In [1]: import numpy as np

In [2]: from numpy import linalg as LA

In [3]: np.set_printoptions(suppress=True, linewidth=100)

In [4]: F = np.load("dump.npy")

In [5]: F
Out[5]: 
array([[ 1,  2, -1, -1, -1,  2,  1, -2],
       [-2,  1,  2, -1, -1, -1,  2,  1],
       [ 1, -2,  1,  2, -1, -1, -1,  2],
       [ 2,  1, -2,  1,  2, -1, -1, -1],
       [-1,  2,  1, -2,  1,  2, -1, -1],
       [-1, -1,  2,  1, -2,  1,  2, -1],
       [-1, -1, -1,  2,  1, -2,  1,  2],
       [ 2, -1, -1, -1,  2,  1, -2,  1]])

In [6]: round(float(LA.det(F)), 2)
Out[6]: -2401.0

In [7]: round(float(np.abs(LA.eigvals(F)).max()), 2)
Out[7]: 7.0

In [8]: np.round(np.sort(np.abs(LA.eigvals(F))), 2)
Out[8]: array([1.  , 1.  , 1.83, 1.83, 3.83, 3.83, 7.  , 7.  ])

In [9]: (F - F.T) / 2
Out[9]: 
array([[ 0. ,  2. , -1. , -1.5,  0. ,  1.5,  1. , -2. ],
       [-2. ,  0. ,  2. , -1. , -1.5,  0. ,  1.5,  1. ],
       [ 1. , -2. ,  0. ,  2. , -1. , -1.5,  0. ,  1.5],
       [ 1.5,  1. , -2. ,  0. ,  2. , -1. , -1.5,  0. ],
       [ 0. ,  1.5,  1. , -2. ,  0. ,  2. , -1. , -1.5],
       [-1.5,  0. ,  1.5,  1. , -2. ,  0. ,  2. , -1. ],
       [-1. , -1.5,  0. ,  1.5,  1. , -2. ,  0. ,  2. ],
       [ 2. , -1. , -1.5,  0. ,  1.5,  1. , -2. ,  0. ]])

In [10]: LA.matrix_power(F, 2)
Out[10]: 
array([[-12,   2,   8,   2, -12,  -2,  17,  -2],
       [ -2, -12,   2,   8,   2, -12,  -2,  17],
       [ 17,  -2, -12,   2,   8,   2, -12,  -2],
       [ -2,  17,  -2, -12,   2,   8,   2, -12],
       [-12,  -2,  17,  -2, -12,   2,   8,   2],
       [  2, -12,  -2,  17,  -2, -12,   2,   8],
       [  8,   2, -12,  -2,  17,  -2, -12,   2],
       [  2,   8,   2, -12,  -2,  17,  -2, -12]])

In [11]: (F + F.T) / 2
Out[11]: 
array([[ 1. ,  0. ,  0. ,  0.5, -1. ,  0.5,  0. ,  0. ],
       [ 0. ,  1. ,  0. ,  0. ,  0.5, -1. ,  0.5,  0. ],
       [ 0. ,  0. ,  1. ,  0. ,  0. ,  0.5, -1. ,  0.5],
       [ 0.5,  0. ,  0. ,  1. ,  0. ,  0. ,  0.5, -1. ],
       [-1. ,  0.5,  0. ,  0. ,  1. ,  0. ,  0. ,  0.5],
       [ 0.5, -1. ,  0.5,  0. ,  0. ,  1. ,  0. ,  0. ],
       [ 0. ,  0.5, -1. ,  0.5,  0. ,  0. ,  1. ,  0. ],
       [ 0. ,  0. ,  0.5, -1. ,  0.5,  0. ,  0. ,  1. ]])

In [12]: np.allclose(F @ F.T, F.T @ F)
Out[12]: True

In [13]: t3 = np.stack([F, 2 * F, F[::-1]])

In [14]: t3.shape
Out[14]: (3, 8, 8)

In [15]: np.round(LA.det(t3), 2)
Out[15]: array([  -2401., -614656.,   -2401.])

In [16]: LA.matrix_rank(t3)
Out[16]: array([8, 8, 8])

In [17]: t3.sum(axis=0)
Out[17]: 
array([[ 5,  5, -4, -4, -1,  7,  1, -5],
       [-7,  2,  5, -1, -2, -5,  7,  5],
       [ 2, -7,  5,  7, -5, -2, -1,  5],
       [ 5,  5, -5,  1,  7, -1, -4, -4],
       [-1,  7,  1, -5,  5,  5, -4, -4],
       [-2, -5,  7,  5, -7,  2,  5, -1],
       [-5, -2, -1,  5,  2, -7,  5,  7],
       [ 7, -1, -4, -4,  5,  5, -5,  1]])

In [18]: (t3 @ F.T).shape
Out[18]: (3, 8, 8)

In [19]: np.einsum("bij,cij->bc", t3, t3)
Out[19]: 
array([[136, 272,   0],
       [272, 544,   0],
       [  0,   0, 136]])

In [20]: Q, r_ = LA.qr(F)

In [21]: np.round(Q.T @ Q, 2) + 0
Out[21]: 
array([[1., 0., 0., 0., 0., 0., 0., 0.],
       [0., 1., 0., 0., 0., 0., 0., 0.],
       [0., 0., 1., 0., 0., 0., 0., 0.],
       [0., 0., 0., 1., 0., 0., 0., 0.],
       [0., 0., 0., 0., 1., 0., 0., 0.],
       [0., 0., 0., 0., 0., 1., 0., 0.],
       [0., 0., 0., 0., 0., 0., 1., 0.],
       [0., 0., 0., 0., 0., 0., 0., 1.]])

In [22]: Q.shape, r_.shape
Out[22]: ((8, 8), (8, 8))

In [23]: np.allclose(r_.T @ r_, F.T @ F)
Out[23]: True

In [24]: np.round(abs(r_[0, 0]), 2), round(float(LA.norm(F[:, 0])), 2)
Out[24]: (np.float64(4.12), 4.12)

In [25]: Y = np.array([[-3, -1],
    ...:     [-3, 0],
    ...:     [2, -1],
    ...:     [-1, -2],
    ...:     [0, 2],
    ...:     [0, 1],
    ...:     [0, 3],
    ...:     [2, -1]])

In [26]: np.vstack([F, Y.T]).shape
Out[26]: (10, 8)

In [27]: np.einsum("ij,ij->", F, Y)
ValueError: operands could not be broadcast together with remapped shapes [original->remapped]: (8,8)->(8,8) (8,2)->(8,2) 


In [28]: np.einsum("ik,kj->ji", F, Y)
Out[28]: 
array([[-14,  10,   7, -16,  -1,   7,   6,  -2],
       [  7,   4, -14,  -1,   6,   1,  -1,  -1]])

In [29]: Y.T @ F.T
Out[29]: 
array([[-14,  10,   7, -16,  -1,   7,   6,  -2],
       [  7,   4, -14,  -1,   6,   1,  -1,  -1]])

In [30]: x0 = np.array([0, 1, 1, -1, 0, -1, 2, 2])

In [31]: y = F @ x0

In [32]: coef, lr = np.zeros(8), 1 / LA.norm(F, 2) ** 2

In [33]: for i in range(5):
    ...:     coef -= lr * F.T @ (F @ coef - y)
    ...:     if i % 1 == 0: print(i, round(LA.norm(F @ coef - y), 2))
    ...: 
0 6.02
1 4.81
2 4.01
3 3.48
4 3.12

In [34]: round(LA.cond(F), 2)
Out[34]: np.float64(7.0)

In [35]: C = np.array([[0, 5, 0, 2, 0], [1, 2, 5, 2, 4], [5, 4, 3, 5, 0], [3, 3, 3, 1, 2]])

In [36]: rng = np.random.default_rng(528)

In [37]: A = rng.normal(size=(32, 4)) @ C + np.array([1, 0, 2, 0, 2])

In [38]: A.round(2)
Out[38]: 
array([[ -6.56,  -6.34,  -4.11,  -6.21,  -0.06],
       [ -1.58, -10.3 ,  -6.83,  -9.37,  -3.61],
       [ -2.96,   0.36,  -1.  ,  -2.13,   1.25],
       [  0.21,  -1.37,   1.13,  -1.77,   1.88],
       [  0.56,   2.9 ,   7.23,  -0.66,   7.83],
       [ -8.42,   0.8 ,  -4.59,  -0.27,  -1.11],
       [  9.19,   3.45,   9.22,   2.99,   5.71],
       [ -2.19,  -5.06,   4.99,  -2.79,   6.15],
       [ -6.61,   1.04,  -2.7 ,  -3.45,   1.37],
       [  1.19,  -3.96,  -0.73,  -3.34,   0.01],
       [ -8.26, -10.16,  -6.88, -10.13,  -1.26],
       [  5.39,   6.14,   3.07,   0.46,   2.41],
       [ -7.91,  -9.86,   1.  ,  -9.33,   5.89],
       [  3.76,  -1.72,   1.52,  -1.15,   0.86],
       [ -3.15, -14.33,  -0.78,  -4.34,   0.11],
       [  6.95,   3.27,   2.64,   5.12,  -0.71],
       [  2.86,  -5.58,   3.09,  -2.23,   2.46],
       [ -0.55,   0.04,   7.43,   1.18,   7.22],
       [ -0.82,   8.59,  -6.11,   3.8 ,  -5.31],
       [  1.43,   4.48,  -2.52,   3.07,  -2.94],
       [  0.13,   1.07,  -2.13,  -2.68,  -0.48],
       [  6.41,   6.46,  11.94,   3.7 ,   9.37],
       [  4.62,   7.42,   0.71,   5.2 ,  -1.21],
       [  1.48,  10.39,   8.49,   4.93,   7.74],
       [ -0.67,  -1.96,  -3.16,  -4.56,  -0.96],
       [ 17.13,  21.84,  10.17,  16.88,   1.64],
       [ -8.49, -21.43,  -6.34, -12.18,  -1.61],
       [ 12.18,  13.08,  12.77,  10.76,   6.66],
       [-14.43, -15.44, -16.43, -10.95,  -8.94],
       [-11.72,  -7.64, -14.84,  -6.48,  -8.78],
       [ -1.2 ,  -0.44,  -5.65,  -3.23,  -3.45],
       [ -0.6 ,  -4.99,   1.43,   0.53,   0.99]])

In [39]: Xs = (A - A.mean(axis=0)) / A.std(axis=0)

In [40]: np.round(Xs.std(axis=0), 2)
Out[40]: array([1., 1., 1., 1., 1.])

In [41]: np.argwhere(np.abs(Xs) > 2)
Out[41]: 
array([[25,  0],
       [25,  1],
       [25,  3],
       [26,  1],
       [28,  0],
       [28,  2],
       [28,  4],
       [29,  2],
       [29,  4]])

In [42]: coef = LA.lstsq(np.delete(Xs, 3, axis=1), Xs[:, 3])[0]

In [43]: 1 - np.var(Xs[:, 3] - np.delete(Xs, 3, axis=1) @ coef)
Out[43]: np.float64(1.0)

In [44]: np.abs(coef).argmax()
Out[44]: np.int64(2)

In [45]: x0 = np.array([2, 7, 9, 2, 5])

In [46]: y = A @ x0

In [47]: np.round(LA.pinv(A) @ A, 2) + 0
Out[47]: 
array([[1., 0., 0., 0., 0.],
       [0., 1., 0., 0., 0.],
       [0., 0., 1., 0., 0.],
       [0., 0., 0., 1., 0.],
       [0., 0., 0., 0., 1.]])

In [48]: np.round(LA.solve(A.T @ A, A.T @ y), 2)
Out[48]: array([2., 7., 9., 2., 5.])

In [49]: y = y + 0.1 * rng.normal(size=32)

In [50]: y.round(2)
Out[50]: 
array([-107.09, -173.55,  -10.5 ,    6.72,  124.52,  -58.72,  160.02,   30.21,  -30.37,  -38.61,
       -176.32,   94.37,  -65.  ,   11.26, -121.52,   67.15,    2.21,  104.51,  -15.35,    3.08,
        -19.12,  219.7 ,   72.05,  200.58,  -57.37,  320.66, -256.25,  285.75, -351.48, -267.27,
        -80.04,  -17.29])

In [51]: coef, *_ = LA.lstsq(A, y)

In [52]: coef.round(2)
Out[52]: array([2.02, 6.99, 8.95, 2.03, 5.05])

In [53]: np.round(A.T @ (y - A @ coef), 2) + 0
Out[53]: array([0., 0., 0., 0., 0.])

In [54]: data = np.loadtxt("x.csv", delimiter=",")

In [55]: data
Out[55]: 
array([[0., 2., 0., 0.],
       [1., 0., 0., 0.],
       [0., 0., 0., 2.],
       [0., 0., 1., 0.]])

In [56]: np.kron(np.eye(2, dtype=int), data)
Out[56]: 
array([[0., 2., 0., 0., 0., 0., 0., 0.],
       [1., 0., 0., 0., 0., 0., 0., 0.],
       [0., 0., 0., 2., 0., 0., 0., 0.],
       [0., 0., 1., 0., 0., 0., 0., 0.],
       [0., 0., 0., 0., 0., 2., 0., 0.],
       [0., 0., 0., 0., 1., 0., 0., 0.],
       [0., 0., 0., 0., 0., 0., 0., 2.],
       [0., 0., 0., 0., 0., 0., 1., 0.]])

In [57]: np.round(np.poly(data), 2) + 0
Out[57]: array([ 1.,  0., -4.,  0.,  4.])
